$ python3 -q
>>> import numpy as np
>>> np.set_printoptions(precision=2, suppress=True, linewidth=120, legacy="1.25")
>>> tidy = lambda a: np.round(a, 2) + 0
>>> J = np.loadtxt("x.csv", delimiter=",")
>>> J
array([[-2.02, -0.11, -1.83],
       [-1.93,  0.03, -1.93],
       [-2.03,  0.11, -2.03],
       [-1.99, -0.01, -2.05],
       [-1.93,  0.01, -1.9 ],
       [-2.02,  0.05, -1.8 ],
       [-1.93,  0.06, -2.14],
       [-1.98,  0.06, -1.9 ],
       [-1.89,  0.05, -1.94],
       [-2.08,  0.17, -1.64],
       [-0.98,  0.4 , -2.11],
       [-1.17, -0.01, -2.08],
       [-0.97, -0.15, -2.  ],
       [-0.98, -0.14, -2.07],
       [-1.1 , -0.05, -1.92],
       [-0.93,  0.07, -2.1 ],
       [-0.92, -0.19, -2.2 ],
       [-0.95,  0.07, -1.92],
       [-1.07, -0.07, -1.99],
       [-1.03,  0.1 , -1.94],
       [-0.94, -0.82,  0.02],
       [-1.15, -1.  ,  0.02],
       [-0.94, -1.07,  0.09],
       [-1.04, -1.18,  0.17],
       [-1.14, -0.97,  0.01],
       [-1.  , -0.98,  0.02],
       [-1.  , -0.98,  0.  ],
       [-1.02, -1.07,  0.12],
       [-0.93, -1.02, -0.07],
       [-0.85, -1.02,  0.05]])
>>> cov = np.cov(J, rowvar=False)
>>> tidy(np.corrcoef(J.T))
array([[ 1.  , -0.51,  0.45],
       [-0.51,  1.  , -0.97],
       [ 0.45, -0.97,  1.  ]])
>>> tidy(np.median(J, axis=0))
array([-1.06, -0.06, -1.91])
>>> q, _ = np.linalg.qr(np.array([[-0.2, -1.2, -0.8, 0.8, -2.7, -1.9, 0.3, -0.5],
...     [0.4, -0.9, -0.7, 1.3, 1.6, 0.6, 1.3, -1.1],
...     [-0.2, -0.5, 0.3, -2.7, -0.1, -0.2, 2.0, 0.9],
...     [-0.2, 0.2, 1.9, 1.2, 0.2, 1.6, -0.7, 0.4],
...     [-0.5, -0.3, 0.7, -2.2, 3.5, -2.1, 0.6, -1.4],
...     [0.1, -0.5, -0.3, 1.0, 1.2, -0.2, 1.0, -1.0],
...     [-0.3, 0.5, -0.6, 0.4, -0.7, -0.6, -1.1, 0.1],
...     [-0.1, 1.5, -0.6, -0.5, -2.5, -1.7, 0.2, -1.4]]))
>>> F = 3 * q
>>> tidy(F)
array([[-0.75, -1.67,  1.23, -1.14,  1.41, -0.86,  0.17,  0.23],
       [ 1.5 , -0.96,  0.29, -0.13, -0.93, -0.11, -1.15,  1.87],
       [-0.75, -0.76, -0.14,  1.85,  1.08,  0.95, -1.53,  0.02],
       [-0.75,  0.16, -2.17, -1.48,  0.49, -0.06, -0.98,  0.55],
       [-1.88, -0.66, -0.23,  0.71, -1.76, -1.08,  0.22,  0.45],
       [ 0.38, -0.6 ,  0.22, -0.6 , -0.92, -0.44, -1.58, -2.14],
       [-1.12,  0.49,  1.23, -1.09, -0.76,  1.97, -0.44,  0.35],
       [-0.38,  1.91,  1.02,  0.13,  0.46, -1.45, -1.27,  0.5 ]])
>>> x0 = np.array([1, -1, 0, 1, -3, -1, 0, 1])
>>> rhs = F @ x0
>>> tidy(rhs)
array([-3.36,  7.11, -2.31, -3.24,  6.29,  1.42, -2.05, -1.59])
>>> tidy(np.linalg.solve(F, rhs))
array([ 1., -1.,  0.,  1., -3., -1.,  0.,  1.])
>>> tidy(np.linalg.solve(F, F[:, 0]))
array([1., 0., 0., 0., 0., 0., 0., 0.])
>>> A2 = F / np.sqrt((F ** 2).mean(axis=1, keepdims=True))
>>> np.linalg.matrix_rank(F - F.mean(axis=1, keepdims=True))
7
>>> E = np.loadtxt("test9.csv", delimiter=",")
>>> E
array([[-39.,  -8., -16.,  16.],
       [  0.,   1.,   0.,   0.],
       [104.,  24.,  41., -40.],
       [  8.,   8.,   0.,   1.]])
>>> U, sigma, VT = np.linalg.svd(E)
>>> tidy(sigma)
array([129.74,   8.12,   0.6 ,   0.1 ])
>>> A2 = U[:, :1] @ np.diag(sigma[:1]) @ VT[:1]
>>> np.linalg.matrix_rank(A2)
1
>>> E.ravel(order="F")
array([-39.,   0., 104.,   8.,  -8.,   1.,  24.,   8., -16.,   0.,  41.,   0.,  16.,   0., -40.,   1.])
>>> E.reshape(2, -1)
array([[-39.,  -8., -16.,  16.,   0.,   1.,   0.,   0.],
       [104.,  24.,  41., -40.,   8.,   8.,   0.,   1.]])
>>> T = E.reshape(4, 2, -1)
>>> np.einsum("ihd,jhd->hij", T, T).shape
(2, 4, 4)
>>> np.einsum("ihd,ihd->ih", T, T)
array([[ 1585.,   512.],
       [    1.,     0.],
       [11392.,  3281.],
       [  128.,     1.]])
>>> T.shape
(4, 2, 2)
>>> print(T[:, 0])
[[-39.  -8.]
 [  0.   1.]
 [104.  24.]
 [  8.   8.]]
>>> np.swapaxes(T, 1, 2)[1]
array([[0., 0.],
       [1., 0.]])
>>> mat = np.load("m.npy")
>>> print(tidy(mat))
[[ 0.25  0.85 -0.19]
 [ 0.85 -0.37 -0.36]
 [-0.19 -0.36  0.12]]
>>> cov = mat.T @ mat
>>> tidy(np.trace(cov)), tidy((mat ** 2).sum())
(2.0, 2.0)
>>> tidy(np.diag(cov))
array([0.82, 0.99, 0.18])
>>> E @ E
array([[ -15.,   48.,  -32.,   32.],
       [   0.,    1.,    0.,    0.],
       [-112., -144.,   17.,  -16.],
       [-304.,  -48., -128.,  129.]])
>>> np.allclose(E @ E.T, E.T @ E)
False
>>> tidy(np.sort(np.abs(np.linalg.eigvals(E))))
array([1., 1., 7., 9.])
>>> np.allclose(E, E.T)
False
>>> (E - E.T) / 2
array([[  0.,  -4., -60.,   4.],
       [  4.,   0., -12.,  -4.],
       [ 60.,  12.,   0., -20.],
       [ -4.,   4.,  20.,   0.]])
>>> M = np.load("block12.npy")
>>> M
array([[ 0,  0,  0,  0,  0,  0,  0,  0,  0],
       [ 1,  3,  0,  0,  0,  1,  3,  0,  1],
       [ 1,  3,  0,  0,  0,  1,  3,  0,  1],
       [ 3,  9,  0,  0,  0,  3,  9,  0,  3],
       [-3, -9,  0,  0,  0, -3, -9,  0, -3],
       [ 0,  0,  0,  0,  0,  0,  0,  0,  0],
       [ 3,  9,  0,  0,  0,  3,  9,  0,  3],
       [ 1,  3,  0,  0,  0,  1,  3,  0,  1]])
>>> T = np.stack([M, 5 * M, M[::-1]])
>>> tidy(np.linalg.norm(T, axis=(1, 2)))
array([ 25.1, 125.5,  25.1])
>>> print(np.linalg.matrix_rank(T.reshape(3, -1)))
2
>>> np.einsum("bij,cij->bc", T, T)
array([[  630,  3150,  -252],
       [ 3150, 15750, -1260],
       [ -252, -1260,   630]])
>>> print((T @ M.T).shape)
(3, 8, 8)
>>> np.linalg.matrix_rank(T)
array([1, 1, 1])
>>> hat = np.triu(np.array([[4, 4, -5, -8], [-8, 5, -1, -1], [7, 4, -1, 6], [0, 9, -1, -1]]), 1) + np.eye(4)
>>> A2 = hat @ E @ np.linalg.inv(hat)
>>> np.trace(A2), np.trace(E)
(4.0, 4.0)
>>> np.linalg.matrix_rank(A2)
4
>>> print(np.linalg.matrix_rank(M, rtol=0.1))
1
>>> [round(float(x), 2) for x in np.linalg.svd(M, compute_uv=False)[:3]]
[25.1, 0.0, 0.0]
>>> np.abs(np.diag(np.linalg.qr(M)[1])) > 1e-9
array([ True, False, False, False, False, False, False, False])
>>> tidy(np.trace(np.linalg.pinv(M) @ M))
1.0
>>> x0 = np.array([8, 8, 1, 7, 7, 0, 6, 8, 3])
>>> np.sign((M @ x0).round(6))
array([ 0,  1,  1,  1, -1,  0,  1,  1])
>>> print(M * x0)
[[  0   0   0   0   0   0   0   0   0]
 [  8  24   0   0   0   0  18   0   3]
 [  8  24   0   0   0   0  18   0   3]
 [ 24  72   0   0   0   0  54   0   9]
 [-24 -72   0   0   0   0 -54   0  -9]
 [  0   0   0   0   0   0   0   0   0]
 [ 24  72   0   0   0   0  54   0   9]
 [  8  24   0   0   0   0  18   0   3]]
>>> (M * x0).sum(axis=1)
array([   0,   53,   53,  159, -159,    0,  159,   53])
>>> M @ np.ones(9)
array([  0.,   9.,   9.,  27., -27.,   0.,  27.,   9.])
>>> M @ np.eye(9)[3]
array([0., 0., 0., 0., 0., 0., 0., 0.])
>>> sigma = 10 * 0.5 ** np.arange(6)
>>> rng = np.random.default_rng(9250)
>>> m1 = rng.normal(size=(24, 6)) * rng.permutation(sigma)
>>> print(tidy(m1))
[[ -3.44   3.18  -3.42  -0.77  -0.25  -1.92]
 [ -3.75   1.57  -2.64  -0.55   0.14   1.34]
 [  1.23   0.52  13.1   -0.07   0.03  -1.45]
 [ -1.42   1.27 -11.57  -1.48   0.31   3.34]
 [  5.76  -0.12   4.64  -0.01  -0.38  -2.89]
 [  0.04   0.59   5.15   0.01  -0.05   3.75]
 [  1.63   0.2   -1.76   1.08   0.21  -4.88]
 [  1.41   1.33  -4.49  -0.39  -0.21   1.85]
 [  1.81   2.69   0.97  -0.37   0.01   2.1 ]
 [ -2.81  -0.37  11.1   -0.31  -0.03  -3.07]
 [ -5.16  -0.54  -5.95   0.08  -0.24   1.33]
 [  6.     4.05   0.64  -0.86  -0.11   3.18]
 [ -3.6   -1.09  -6.9    0.29   0.32   3.61]
 [ -8.54   0.12  12.22   0.65  -0.23   1.47]
 [  8.55   0.89   8.55   0.79   0.01   2.77]
 [  2.59  -0.5    6.48   0.25  -0.24   0.39]
 [  5.42  -1.97   6.43   0.58   0.48   4.96]
 [ -1.84   0.28 -10.52  -0.71   0.31  -1.74]
 [  7.18  -2.66  -4.68  -0.52   0.39  -0.1 ]
 [ -5.    -1.56 -13.9    0.4    0.51  -0.15]
 [ -5.16  -1.24   1.11   0.52   0.12   1.86]
 [ -8.31  -1.01   2.92   0.54   0.28   4.24]
 [ -4.45   0.22   0.41   0.53   0.59   2.21]
 [ -2.91  -0.22  -5.63   0.01   0.14   1.64]]
>>> Xc = (m1 - m1.mean(axis=0)) / m1.std(axis=0)
>>> tidy(Xc.std(axis=0))
array([1., 1., 1., 1., 1., 1.])
>>> coef = np.linalg.lstsq(np.delete(Xc, 5, axis=1), Xc[:, 5])[0]
>>> tidy(1 - np.var(Xc[:, 5] - np.delete(Xc, 5, axis=1) @ coef))
0.08
>>> K = np.load("sample1.npy")
>>> K
array([[ 0., -3.,  0.,  0.,  0.,  0.,  0.],
       [-3.,  5., -3.,  0.,  0.,  0.,  0.],
       [ 0., -3.,  0., -3.,  0.,  0.,  0.],
       [ 0.,  0., -3.,  4., -3.,  0.,  0.],
       [ 0.,  0.,  0., -3.,  4., -3.,  0.],
       [ 0.,  0.,  0.,  0., -3.,  3., -3.],
       [ 0.,  0.,  0.,  0.,  0., -3.,  3.]])
>>> idx = rng.permutation(7)
>>> idx
array([1, 5, 3, 4, 0, 6, 2])
>>> A2 = K[idx][:, idx]
>>> A2
array([[ 5.,  0.,  0.,  0., -3.,  0., -3.],
       [ 0.,  3.,  0., -3.,  0., -3.,  0.],
       [ 0.,  0.,  4., -3.,  0.,  0., -3.],
       [ 0., -3., -3.,  4.,  0.,  0.,  0.],
       [-3.,  0.,  0.,  0.,  0.,  0.,  0.],
       [ 0., -3.,  0.,  0.,  0.,  3.,  0.],
       [-3.,  0., -3.,  0.,  0.,  0.,  0.]])
>>> np.trace(A2)
19.0
>>> tidy(np.sort(np.abs(np.linalg.eigvals(A2))))
array([0.55, 1.42, 2.38, 3.25, 5.53, 7.45, 8.85])
>>> np.allclose(A2, K)
False
>>> np.diag(A2)
array([5., 3., 4., 4., 0., 3., 0.])
>>> ev, V = np.linalg.eigh(A2)
>>> tidy(ev)
array([-3.25, -1.42, -0.55,  2.38,  5.53,  7.45,  8.85])
>>> print(tidy(V.T @ A2 @ V))
[[-3.25  0.    0.    0.    0.    0.    0.  ]
 [ 0.   -1.42  0.    0.    0.    0.    0.  ]
 [ 0.    0.   -0.55  0.    0.    0.    0.  ]
 [ 0.    0.    0.    2.38  0.    0.    0.  ]
 [ 0.    0.    0.    0.    5.53  0.    0.  ]
 [ 0.    0.    0.    0.    0.    7.45  0.  ]
 [ 0.    0.    0.    0.    0.    0.    8.85]]
>>> print(np.abs(V[:, -1]).round(6).argmax())
3
>>> tidy(np.abs(V[:, -1]))
array([0.3 , 0.4 , 0.53, 0.58, 0.1 , 0.21, 0.28])
>>> tidy(V.T @ V)
array([[1., 0., 0., 0., 0., 0., 0.],
       [0., 1., 0., 0., 0., 0., 0.],
       [0., 0., 1., 0., 0., 0., 0.],
       [0., 0., 0., 1., 0., 0., 0.],
       [0., 0., 0., 0., 1., 0., 0.],
       [0., 0., 0., 0., 0., 1., 0.],
       [0., 0., 0., 0., 0., 0., 1.]])
>>> A2 = np.array([[1, -5, -4],
...     [6, -3, 7],
...     [-3, -2, 9],
...     [-1, 6, 0],
...     [-2, -4, 3],
...     [-3, -1, -7],
...     [-6, -6, -6]])
>>> np.einsum("ik,kj->ji", K, A2)
array([[-18.,  36., -15.,  11.,   4.,  15.,  -9.],
       [  9.,   6.,  -9.,  42., -31.,  27., -15.],
       [-21.,  20., -21., -36.,  33., -12.,   3.]])
>>> A2.T @ K.T
array([[-18.,  36., -15.,  11.,   4.,  15.,  -9.],
       [  9.,   6.,  -9.,  42., -31.,  27., -15.],
       [-21.,  20., -21., -36.,  33., -12.,   3.]])
>>> u, v = K[3], K[1]
>>> u @ u
34.0
>>> pr = (u @ v) / (u @ u) * u
>>> print(np.outer(u, v))
[[ -0.   0.  -0.   0.   0.   0.   0.]
 [ -0.   0.  -0.   0.   0.   0.   0.]
 [  9. -15.   9.  -0.  -0.  -0.  -0.]
 [-12.  20. -12.   0.   0.   0.   0.]
 [  9. -15.   9.  -0.  -0.  -0.  -0.]
 [ -0.   0.  -0.   0.   0.   0.   0.]
 [ -0.   0.  -0.   0.   0.   0.   0.]]
>>> tidy(v - pr)
array([-3.  ,  5.  , -2.21, -1.06,  0.79,  0.  ,  0.  ])
>>> (v - pr) @ u
0.0
>>> u = np.array([3, 1, 1])
>>> v = np.array([0, 1, 0, 1, 1, 4, 1, 2, 3])
>>> data = u[:, None] + v[None, :]
>>> data
array([[3, 4, 3, 4, 4, 7, 4, 5, 6],
       [1, 2, 1, 2, 2, 5, 2, 3, 4],
       [1, 2, 1, 2, 2, 5, 2, 3, 4]])
>>> U, sigma, VT = np.linalg.svd(data)
>>> V = VT[:(sigma > 1e-8).sum()]
>>> x0 = data[0] + 3 * data[2] + rng.integers(2) * np.eye(9)[3]
>>> x0
array([ 6., 10.,  6., 11., 10., 22., 10., 14., 18.])
>>> print(tidy(V.T @ V))
[[ 0.26  0.16  0.26  0.16  0.16 -0.15  0.16  0.05 -0.05]
 [ 0.16  0.12  0.16  0.12  0.12  0.03  0.12  0.09  0.06]
 [ 0.26  0.16  0.26  0.16  0.16 -0.15  0.16  0.05 -0.05]
 [ 0.16  0.12  0.16  0.12  0.12  0.03  0.12  0.09  0.06]
 [ 0.16  0.12  0.16  0.12  0.12  0.03  0.12  0.09  0.06]
 [-0.15  0.03 -0.15  0.03  0.03  0.57  0.03  0.21  0.39]
 [ 0.16  0.12  0.16  0.12  0.12  0.03  0.12  0.09  0.06]
 [ 0.05  0.09  0.05  0.09  0.09  0.21  0.09  0.13  0.17]
 [-0.05  0.06 -0.05  0.06  0.06  0.39  0.06  0.17  0.28]]
>>> np.allclose(V.T @ V @ x0, x0)
False
